$ python3 -q
>>> import numpy as np
>>> from numpy import linalg as LA
>>> np.set_printoptions(precision=3, suppress=True, linewidth=200)
>>> def rd(a):
...     return np.round(a, 3) + 0
... 
>>> E = np.load("case17.npy")
>>> rd(E)
array([[ 5.015,  0.   ,  0.66 , -4.182, -0.01 ],
       [ 3.61 ,  0.   ,  0.686, -2.1  ,  2.724],
       [ 6.592,  0.   , -1.407, -4.482,  3.036],
       [-0.273,  0.   ,  3.523,  0.886,  1.975],
       [ 8.045,  0.   , -2.519, -5.549,  3.467],
       [ 1.132,  0.   ,  2.807, -0.505,  1.316],
       [ 3.566,  0.   ,  0.849, -2.198,  2.321],
       [ 3.395,  0.   ,  2.135, -3.228, -1.196],
       [ 3.847,  0.   , -0.193, -1.577,  4.885],
       [ 2.051,  0.   ,  1.813, -0.89 ,  2.457],
       [ 3.919,  0.   ,  0.997, -2.875,  1.172],
       [ 1.446,  0.   ,  2.2  , -0.368,  2.509],
       [ 4.555,  0.   ,  0.065, -2.898,  2.696],
       [ 3.143,  0.   ,  1.249, -1.963,  1.969],
       [10.738,  0.   , -6.39 , -5.716,  9.696],
       [-1.882,  0.   ,  5.802,  1.021, -1.642],
       [ 2.11 ,  0.   ,  1.716, -0.881,  2.631],
       [-0.421,  0.   ,  5.377, -0.746, -3.291],
       [ 7.943,  0.   , -1.743, -6.171,  1.344],
       [-2.563,  0.   ,  4.536,  3.308,  3.517],
       [-1.073,  0.   ,  4.579,  1.031,  0.41 ],
       [ 3.674,  0.   ,  1.22 , -2.731,  0.991],
       [ 7.885,  0.   , -1.309, -6.518,  0.158],
       [-0.23 ,  0.   ,  2.714,  1.632,  4.32 ],
       [ 2.052,  0.   ,  1.689, -0.767,  2.828],
       [ 3.619,  0.   ,  1.527, -2.956,  0.18 ],
       [-1.191,  0.   ,  4.509,  1.277,  0.854],
       [-0.901,  0.   ,  4.822,  0.528, -0.666]])
>>> def softmax(z):
...     e = np.exp(z - z.max(axis=-1, keepdims=True))
...     return e / e.sum(axis=-1, keepdims=True)
... 
>>> rd(softmax(E[0] + -3))
array([0.975, 0.006, 0.013, 0.   , 0.006])
>>> print(rd(softmax(10 * E[0])))
[1. 0. 0. 0. 0.]
>>> att = E @ E.T / np.sqrt(5)
>>> rd(softmax(att)[0] @ E)
array([10.582,  0.   , -6.123, -5.75 ,  9.205])
>>> softmax(att).round(6).argmax(axis=1)
array([14, 14, 14, 19, 14, 19, 14, 22, 14, 14, 14, 14, 14, 14, 14, 15, 14, 17, 14, 19, 15, 14, 14, 19, 14, 14, 19, 15])
>>> left, sv, Vt = LA.svd(E)
>>> rd(sv)
array([30.311, 15.118, 12.106,  0.   ,  0.   ])
>>> Y = left[:, :3] @ np.diag(sv[:3]) @ Vt[:3]
>>> rd(Y)
array([[ 5.015,  0.   ,  0.66 , -4.182, -0.01 ],
       [ 3.61 ,  0.   ,  0.686, -2.1  ,  2.724],
       [ 6.592,  0.   , -1.407, -4.482,  3.036],
       [-0.273,  0.   ,  3.523,  0.886,  1.975],
       [ 8.045,  0.   , -2.519, -5.549,  3.467],
       [ 1.132,  0.   ,  2.807, -0.505,  1.316],
       [ 3.566,  0.   ,  0.849, -2.198,  2.321],
       [ 3.395,  0.   ,  2.135, -3.228, -1.196],
       [ 3.847,  0.   , -0.193, -1.577,  4.885],
       [ 2.051,  0.   ,  1.813, -0.89 ,  2.457],
       [ 3.919,  0.   ,  0.997, -2.875,  1.172],
       [ 1.446,  0.   ,  2.2  , -0.368,  2.509],
       [ 4.555,  0.   ,  0.065, -2.898,  2.696],
       [ 3.143,  0.   ,  1.249, -1.963,  1.969],
       [10.738,  0.   , -6.39 , -5.716,  9.696],
       [-1.882,  0.   ,  5.802,  1.021, -1.642],
       [ 2.11 ,  0.   ,  1.716, -0.881,  2.631],
       [-0.421,  0.   ,  5.377, -0.746, -3.291],
       [ 7.943,  0.   , -1.743, -6.171,  1.344],
       [-2.563,  0.   ,  4.536,  3.308,  3.517],
       [-1.073,  0.   ,  4.579,  1.031,  0.41 ],
       [ 3.674,  0.   ,  1.22 , -2.731,  0.991],
       [ 7.885,  0.   , -1.309, -6.518,  0.158],
       [-0.23 ,  0.   ,  2.714,  1.632,  4.32 ],
       [ 2.052,  0.   ,  1.689, -0.767,  2.828],
       [ 3.619,  0.   ,  1.527, -2.956,  0.18 ],
       [-1.191,  0.   ,  4.509,  1.277,  0.854],
       [-0.901,  0.   ,  4.822,  0.528, -0.666]])
>>> LA.matrix_rank(E, rtol=0.05)
np.int64(3)
>>> print(rd(LA.norm(E - Y) / LA.norm(E)))
0.0
>>> LA.matrix_rank(Y)
np.int64(3)
>>> Y = E / LA.norm(E, axis=1, keepdims=True)
>>> gram = Y @ Y.T
>>> print(rd(np.degrees(np.arccos(np.clip(gram[5, 7], -1, 1)))))
55.906
>>> rank = LA.matrix_rank(E)
>>> rank
np.int64(3)
>>> null = LA.svd(E)[2][rank:].T
>>> null.shape
(5, 2)
>>> np.allclose(E @ null, 0)
True
>>> print(LA.matrix_rank(E.T @ E), LA.matrix_rank(E @ E.T))
3 3
>>> rd(null @ null.T)
array([[ 0.385,  0.   ,  0.   ,  0.462, -0.154],
       [ 0.   ,  1.   ,  0.   ,  0.   ,  0.   ],
       [ 0.   ,  0.   ,  0.   ,  0.   ,  0.   ],
       [ 0.462,  0.   ,  0.   ,  0.554, -0.185],
       [-0.154,  0.   ,  0.   , -0.185,  0.062]])
>>> [int(LA.matrix_rank(np.delete(E, i, axis=0))) for i in range(28)]
[3, 3, 3, 3, 3, 3, 3, 3, 3, 3, 3, 3, 3, 3, 3, 3, 3, 3, 3, 3, 3, 3, 3, 3, 3, 3, 3, 3]
>>> t3 = np.stack([E, -2 * E, E[::-1]])
>>> LA.matrix_rank(t3)
array([3, 3, 3])
>>> LA.matrix_rank(t3.reshape(3, -1))
np.int64(2)
>>> A = np.loadtxt("arr.csv", delimiter=",")
>>> A
array([[ 5.,  5.,  1.,  5.,  1.,  5.,  3.],
       [10., 10.,  6.,  7.,  2.,  5.,  3.],
       [12., 13., 10.,  9.,  7.,  7.,  3.],
       [14., 13., 15., 12., 10., 10.,  4.],
       [15., 15., 19., 15., 14., 11.,  5.],
       [19., 18., 20., 20., 14., 12.,  9.],
       [20., 21., 21., 22., 15., 17.,  9.],
       [21., 25., 25., 23., 18., 18., 10.],
       [21., 26., 26., 27., 21., 23., 11.],
       [26., 30., 28., 28., 25., 23., 16.],
       [29., 30., 33., 30., 28., 25., 18.],
       [32., 33., 36., 33., 31., 26., 20.],
       [34., 33., 39., 34., 33., 31., 22.],
       [34., 34., 42., 39., 37., 34., 25.],
       [35., 37., 47., 40., 38., 36., 27.],
       [35., 42., 52., 42., 41., 40., 28.],
       [39., 42., 53., 46., 45., 41., 32.],
       [40., 42., 58., 50., 45., 43., 35.],
       [44., 46., 63., 54., 50., 48., 35.],
       [44., 49., 65., 54., 54., 52., 35.],
       [45., 49., 65., 56., 59., 53., 39.],
       [47., 50., 65., 59., 64., 54., 44.],
       [51., 54., 66., 61., 66., 59., 48.],
       [52., 59., 70., 66., 70., 59., 49.],
       [54., 61., 70., 68., 72., 64., 51.],
       [58., 64., 74., 72., 73., 67., 53.],
       [58., 66., 79., 74., 78., 68., 55.],
       [59., 71., 81., 75., 79., 68., 59.],
       [62., 76., 84., 75., 82., 68., 64.],
       [67., 81., 84., 78., 84., 72., 68.]])
>>> d = LA.norm(A[:, None] - A[None], axis=-1)
>>> LA.matrix_rank(d ** 2)
np.int64(9)
>>> rd(d[:5, :5])
array([[ 0.   ,  8.944, 15.811, 22.293, 28.862],
       [ 8.944,  0.   ,  7.874, 14.866, 21.61 ],
       [15.811,  7.874,  0.   ,  7.55 , 14.107],
       [22.293, 14.866,  7.55 ,  0.   ,  6.928],
       [28.862, 21.61 , 14.107,  6.928,  0.   ]])
